$ ipython --no-banner

In [1]: import numpy as np

In [2]: np.set_printoptions(precision=2, suppress=True, linewidth=100, sign=" ")

In [3]: W0 = np.load("sample3.npy")

In [4]: print(W0)
[[ 0  0  1  0  0  0]
 [ 1  0  0  0  0  0]
 [ 0  0  0  1  0  0]
 [ 0  0  0  0  0  1]
 [ 0  0  0  0  1  0]
 [ 0  1  0  0  0  0]]

In [5]: f = np.array([5, 3, 4, 5, 3, 5])

In [6]: other = W0 + np.outer(f, np.eye(6)[3])

In [7]: print(round(float(np.linalg.det(other) / np.linalg.det(W0)), 2), round(1 + np.linalg.solve(W0, f)[3], 2))
5.0 5.0

In [8]: print(np.linalg.matrix_rank(np.linalg.inv(other) - np.linalg.inv(W0), tol=1e-8))
1

In [9]: vec = np.array([5, 1, 3, 2, 4, 6])

In [10]: y = W0 @ vec

In [11]: b, lr = np.zeros(6), 1 / np.linalg.norm(W0, 2) ** 2

In [12]: for i in range(10):
    ...:     b -= lr * W0.T @ (W0 @ b - y)
    ...:     if i % 2 == 0: print(i, round(np.linalg.norm(W0 @ b - y), 2))
    ...: 
0 0.0
2 0.0
4 0.0
6 0.0
8 0.0

In [13]: print(round(np.linalg.cond(W0), 2))
1.0

In [14]: print(b)
[ 5.  1.  3.  2.  4.  6.]

In [15]: print(W0 @ W0)
[[ 0  0  0  1  0  0]
 [ 0  0  1  0  0  0]
 [ 0  0  0  0  0  1]
 [ 0  1  0  0  0  0]
 [ 0  0  0  0  1  0]
 [ 1  0  0  0  0  0]]

In [16]: print(round(np.linalg.det(W0), 2))
1.0

In [17]: print(np.flatnonzero(np.linalg.matrix_power((W0 != 0) + (W0.T != 0) + np.eye(6), 6)[3]))
[ 0  1  2  3  5]

In [18]: print(np.sort(np.linalg.eigvals(W0).real))
[-0.81 -0.81  0.31  0.31  1.    1.  ]

In [19]: print((W0 != 0).astype(int))
[[ 0  0  1  0  0  0]
 [ 1  0  0  0  0  0]
 [ 0  0  0  1  0  0]
 [ 0  0  0  0  0  1]
 [ 0  0  0  0  1  0]
 [ 0  1  0  0  0  0]]

In [20]: np.linalg.norm(W0, axis=2)
AxisError: axis 2 is out of bounds for array of dimension 2


In [21]: print(np.round(np.linalg.norm(W0[0], 1), 2), round(float(np.linalg.norm(W0[0], np.inf)), 2))
1.0 1.0

In [22]: print(np.linalg.norm(W0, axis=1).argmax())
0

In [23]: print(np.round(np.linalg.norm(W0[0] - W0[2]), 2))
1.41

In [24]: print(np.linalg.norm(W0, axis=0))
[ 1.  1.  1.  1.  1.  1.]

In [25]: print(round(np.linalg.norm(W0) ** 2 / np.linalg.norm(W0, 2) ** 2, 2))
6.0

In [26]: print(np.round(np.linalg.norm(W0, 2), 2))
1.0

In [27]: print(np.round(np.abs(np.linalg.eigvals(W0)).max(), 2))
1.0

In [28]: print(np.allclose(W0, W0.T))
False

In [29]: print(np.trace(W0))
1

In [30]: print(W0 @ W0)
[[ 0  0  0  1  0  0]
 [ 0  0  1  0  0  0]
 [ 0  0  0  0  0  1]
 [ 0  1  0  0  0  0]
 [ 0  0  0  0  1  0]
 [ 1  0  0  0  0  0]]

In [31]: print(np.allclose(W0 @ W0.T, W0.T @ W0))
True

In [32]: print(np.linalg.matrix_power(W0, 4))
[[ 0  1  0  0  0  0]
 [ 0  0  0  0  0  1]
 [ 1  0  0  0  0  0]
 [ 0  0  1  0  0  0]
 [ 0  0  0  0  1  0]
 [ 0  0  0  1  0  0]]

In [33]: m1 = np.load("data.npy")

In [34]: print(m1)
[[ 1.  0.  0.  0.]
 [ 0.  1.  0.  0.]
 [ 0.  0.  0. -1.]
 [ 0.  0.  1.  0.]]

In [35]: # 3 groups of indices that never mix

In [36]: rng = np.random.default_rng(58)

In [37]: other = m1 + rng.integers(-2, 3, (4, 1)) @ rng.integers(-2, 3, (1, 4))

In [38]: print(other)
[[ 1.  0.  0.  0.]
 [-2.  2. -1.  1.]
 [ 0.  0.  0. -1.]
 [ 4. -2.  3. -2.]]

In [39]: print(other - m1)
[[ 0.  0.  0.  0.]
 [-2.  1. -1.  1.]
 [ 0.  0.  0.  0.]
 [ 4. -2.  2. -2.]]

In [40]: print(np.abs(other - m1).sum(axis=1))
[  0.   5.   0.  10.]

In [41]: print(np.linalg.matrix_rank(other - m1, tol=1e-8))
1

In [42]: print(np.round(np.linalg.svd(other - m1, compute_uv=False), 2) + 0)
[ 5.92  0.    0.    0.  ]

In [43]: t = np.radians(72)

In [44]: Rm = np.eye(6)

In [45]: Rm[1, 1] = Rm[0, 0] = np.cos(t)

In [46]: Rm[1, 0], Rm[0, 1] = -np.sin(t), np.sin(t)

In [47]: print(Rm)
[[ 0.31  0.95  0.    0.    0.    0.  ]
 [-0.95  0.31  0.    0.    0.    0.  ]
 [ 0.    0.    1.    0.    0.    0.  ]
 [ 0.    0.    0.    1.    0.    0.  ]
 [ 0.    0.    0.    0.    1.    0.  ]
 [ 0.    0.    0.    0.    0.    1.  ]]

In [48]: other = W0 @ Rm.T

In [49]: print(np.linalg.svd(W0, compute_uv=False), np.linalg.svd(other, compute_uv=False))
[ 1.  1.  1.  1.  1.  1.] [ 1.  1.  1.  1.  1.  1.]

In [50]: print(other)
[[ 0.    0.    1.    0.    0.    0.  ]
 [ 0.31 -0.95  0.    0.    0.    0.  ]
 [ 0.    0.    0.    1.    0.    0.  ]
 [ 0.    0.    0.    0.    0.    1.  ]
 [ 0.    0.    0.    0.    1.    0.  ]
 [ 0.95  0.31  0.    0.    0.    0.  ]]

In [51]: vec = np.array([-2, -2, -4, -3])

In [52]: print(m1.T @ (m1 @ vec))
[-2. -2. -4. -3.]

In [53]: print(round(np.linalg.det(m1), 2))
1.0

In [54]: print(4 - np.linalg.matrix_rank(m1 - np.eye(4), tol=1e-8))
2

In [55]: print(np.linalg.pinv(m1))
[[ 1.  0.  0.  0.]
 [ 0.  1.  0.  0.]
 [ 0.  0.  0.  1.]
 [ 0.  0. -1.  0.]]

In [56]: print(m1 @ m1.T)
[[ 1.  0.  0.  0.]
 [ 0.  1.  0.  0.]
 [ 0.  0.  1.  0.]
 [ 0.  0.  0.  1.]]

In [57]: print(m1.T @ m1)
[[ 1.  0.  0.  0.]
 [ 0.  1.  0.  0.]
 [ 0.  0.  1.  0.]
 [ 0.  0.  0.  1.]]

In [58]: print(np.linalg.norm(m1, axis=0))
[ 1.  1.  1.  1.]

In [59]: K = np.array([[4, 8, 4, 16], [8, 16, 8, 32], [4, 8, 4, 16], [16, 32, 16, 64]])

In [60]: print(K)
[[  4   8   4  16]
 [  8  16   8  32]
 [  4   8   4  16]
 [ 16  32  16  64]]

In [61]: # columns 0 and 2 are equal

In [62]: Uu, s, VT = np.linalg.svd(K)

In [63]: V = VT[:(s > 1e-8).sum()]

In [64]: vec = K[0] + 5 * K[3] + rng.integers(2) * np.eye(4)[1]

In [65]: print(vec)
[  84.  169.   84.  336.]

In [66]: print(np.allclose(V.T @ V @ vec, vec))
False

In [67]: print(np.linalg.matrix_rank(np.vstack([K, vec])))
2

In [68]: print(np.diag(V.T @ V))
[ 0.05  0.18  0.05  0.73]

In [69]: r = np.linalg.matrix_rank(K)

In [70]: print(r)
1

In [71]: ns = np.linalg.svd(K)[2][r:].T

In [72]: print(np.linalg.matrix_rank(K.T @ K), np.linalg.matrix_rank(K @ K.T))
1 1

In [73]: print(np.allclose(K @ ns, 0))
True

In [74]: print([int(np.linalg.matrix_rank(np.delete(K, i, axis=0))) for i in range(4)])
[1, 1, 1, 1]

In [75]: print(ns.shape)
(4, 3)

In [76]: print([int(np.linalg.matrix_rank(K[:i])) for i in range(1, len(K) + 1)])
[1, 1, 1, 1]

In [77]: print(ns @ ns.T)
[[ 0.95 -0.09 -0.05 -0.18]
 [-0.09  0.82 -0.09 -0.36]
 [-0.05 -0.09  0.95 -0.18]
 [-0.18 -0.36 -0.18  0.27]]

In [78]: vals, V = np.linalg.eigh(K)

In [79]: vec = np.array([1, 0, 2, 1])

In [80]: print(V * np.maximum(vals, 0) @ V.T)
[[  4.   8.   4.  16.]
 [  8.  16.   8.  32.]
 [  4.   8.   4.  16.]
 [ 16.  32.  16.  64.]]

In [81]: print(V * np.abs(vals) @ V.T)
[[  4.   8.   4.  16.]
 [  8.  16.   8.  32.]
 [  4.   8.   4.  16.]
 [ 16.  32.  16.  64.]]

In [82]: print(vec @ K @ vec)
196

In [83]: print(round(np.linalg.norm(K, 2) / np.linalg.norm(K), 2))
1.0

In [84]: z = rng.permutation(4)

In [85]: print(z)
[ 3  1  0  2]

In [86]: other = K[z][:, z]

In [87]: print(round(np.linalg.det(other), 2), round(float(np.linalg.det(K[z])), 2))
0.0 0.0

In [88]: print(np.allclose(other, K))
False

In [89]: print(np.diag(other))
[ 64  16   4   4]

In [90]: print(np.round(np.sort(np.abs(np.linalg.eigvals(other))), 2) + 0)
[  0.   0.   0.  88.]

In [91]: print(np.trace(other))
88

In [92]: E = np.load("test14.npy")

In [93]: print(E)
[[-0.5   1.2  -0.6   0.1   1.6  -0.9  -1.    0.9 ]
 [ 0.4   1.    0.4   0.3   1.1   1.1  -0.2   0.6 ]
 [-0.1   0.1  -0.4  -1.2  -2.1   3.2  -0.2   1.4 ]
 [-0.9   0.7  -1.   -0.8  -0.8  -0.3  -0.1   1.5 ]
 [-0.4  -0.4   0.   -1.4   1.4  -0.3  -1.   -1.8 ]
 [ 2.2  -0.2   2.3   0.1  -0.4  -0.8   0.8   0.8 ]
 [-1.09  1.94 -0.23  0.41  0.95  0.55  0.82 -1.44]
 [-1.1   1.9  -0.2   0.4   1.    0.6   0.8  -1.5 ]]

In [94]: f, r1 = E[1], E[0]

In [95]: print(round(float(f @ r1), 2))
2.3

In [96]: p = (f @ r1) / (f @ f) * f

In [97]: print(round(float(np.linalg.norm(f + r1) ** 2 + np.linalg.norm(f - r1) ** 2), 2))
22.94

In [98]: print(round((r1 - p) @ f, 2))
-0.0

In [99]: def softmax(z):
    ...:     e = np.exp(z - z.max(axis=-1, keepdims=True))
    ...:     return e / e.sum(axis=-1, keepdims=True)
    ...: 

In [100]: print(softmax(E[4] + -2))
[ 0.08  0.08  0.13  0.03  0.51  0.09  0.05  0.02]

In [101]: print(np.round(softmax(10 * E[4]), 2) + 0)
[ 0.  0.  0.  0.  1.  0.  0.  0.]

In [102]: att = E @ E.T / np.sqrt(8)

In [103]: print(softmax(att)[4] @ E)
[-0.47  0.1  -0.05 -0.97  1.26 -0.15 -0.67 -1.42]

In [104]: print(softmax(att).round(6).argmax(axis=1))
[ 0  1  2  3  4  5  7  7]

In [105]: print(np.linalg.cond(E) > 100)
True

In [106]: print([round(float(x), 2) for x in np.linalg.svd(E, compute_uv=False)[:3]])
[5.24, 4.52, 3.27]

In [107]: print(np.linalg.matrix_rank(E, rtol=0.1))
6

In [108]: print(np.abs(np.linalg.svd(E)[2][-1]))
[ 0.7   0.19  0.64  0.12  0.01  0.04  0.12  0.17]

In [109]: print(np.round(np.linalg.norm(E, 2) / np.linalg.norm(E), 2))
0.61

In [110]: C2 = E.T @ E

In [111]: print((E @ E.T).shape)
(8, 8)

In [112]: print(np.round(np.linalg.eigvalsh(C2)[::-1], 2) + 0)
[ 27.43  20.41  10.69   8.97   5.25   2.09   0.04   0.  ]

In [113]: print(np.allclose(C2, C2.T))
True

In [114]: feats = np.array([[0.66, -0.77, -2.31, 0.77, -2.2, -0.22, -0.11, -0.99],
     ...:     [-0.06, 0.07, 0.21, -0.07, 0.2, 0.02, 0.01, 0.09],
     ...:     [-0.36, 0.42, 1.26, -0.42, 1.2, 0.12, 0.06, 0.54],
     ...:     [0.96, -1.12, -3.36, 1.12, -3.2, -0.32, -0.16, -1.44],
     ...:     [0.18, -0.21, -0.63, 0.21, -0.6, -0.06, -0.03, -0.27],
     ...:     [-0.48, 0.56, 1.68, -0.56, 1.6, 0.16, 0.08, 0.72]])

In [115]: w1 = np.array([[1, 9, 8],
     ...:     [8, 9, 8],
     ...:     [1, 1, 4],
     ...:     [8, 6, 6],
     ...:     [6, 7, 8],
     ...:     [5, 2, 3],
     ...:     [1, 5, 9],
     ...:     [5, 0, 2]])

In [116]: b = np.array([-1, 1, -2])

In [117]: act = np.maximum(feats @ w1 + b, 0)

In [118]: print((act > 0).mean(axis=0))
[ 0.5  0.5  0.5]

In [119]: print((act > 0).astype(int))
[[ 0  0  0]
 [ 1  1  1]
 [ 1  1  1]
 [ 0  0  0]
 [ 0  0  0]
 [ 1  1  1]]

In [120]: print(act)
[[  0.     0.     0.  ]
 [  0.91   2.37   0.43]
 [ 10.46   9.22  12.58]
 [  0.     0.     0.  ]
 [  0.     0.     0.  ]
 [ 14.28  11.96  17.44]]

In [121]: cent = np.array([[6, 3, 4], [9, 4, 4], [3, 4, 0]])

In [122]: print((act @ cent).round(6).argmax(axis=1))
[ 0  0  0  0  0  0]

In [123]: print(act @ cent)
[[   0.      0.      0.  ]
 [  28.08   13.93   13.12]
 [ 183.48  118.58   78.72]
 [   0.      0.      0.  ]
 [   0.      0.      0.  ]
 [ 245.64  160.44  104.96]]

In [124]: print(np.unique(feats.round(6), axis=0).shape)
(6, 8)

In [125]: print(np.round(np.trace(np.linalg.pinv(feats) @ feats), 2))
1.0

In [126]: print(np.allclose(feats[:-1].T @ np.linalg.lstsq(feats[:-1].T, feats[-1])[0], feats[-1]))
True

In [127]: print(feats @ np.linalg.pinv(feats) @ feats)
[[ 0.66 -0.77 -2.31  0.77 -2.2  -0.22 -0.11 -0.99]
 [-0.06  0.07  0.21 -0.07  0.2   0.02  0.01  0.09]
 [-0.36  0.42  1.26 -0.42  1.2   0.12  0.06  0.54]
 [ 0.96 -1.12 -3.36  1.12 -3.2  -0.32 -0.16 -1.44]
 [ 0.18 -0.21 -0.63  0.21 -0.6  -0.06 -0.03 -0.27]
 [-0.48  0.56  1.68 -0.56  1.6   0.16  0.08  0.72]]

In [128]: print(np.abs(np.diag(np.linalg.qr(feats)[1])) > 1e-9)
[ True False False False False False]

In [129]: print(np.linalg.lstsq(feats[:-1].T, feats[-1])[2])
1
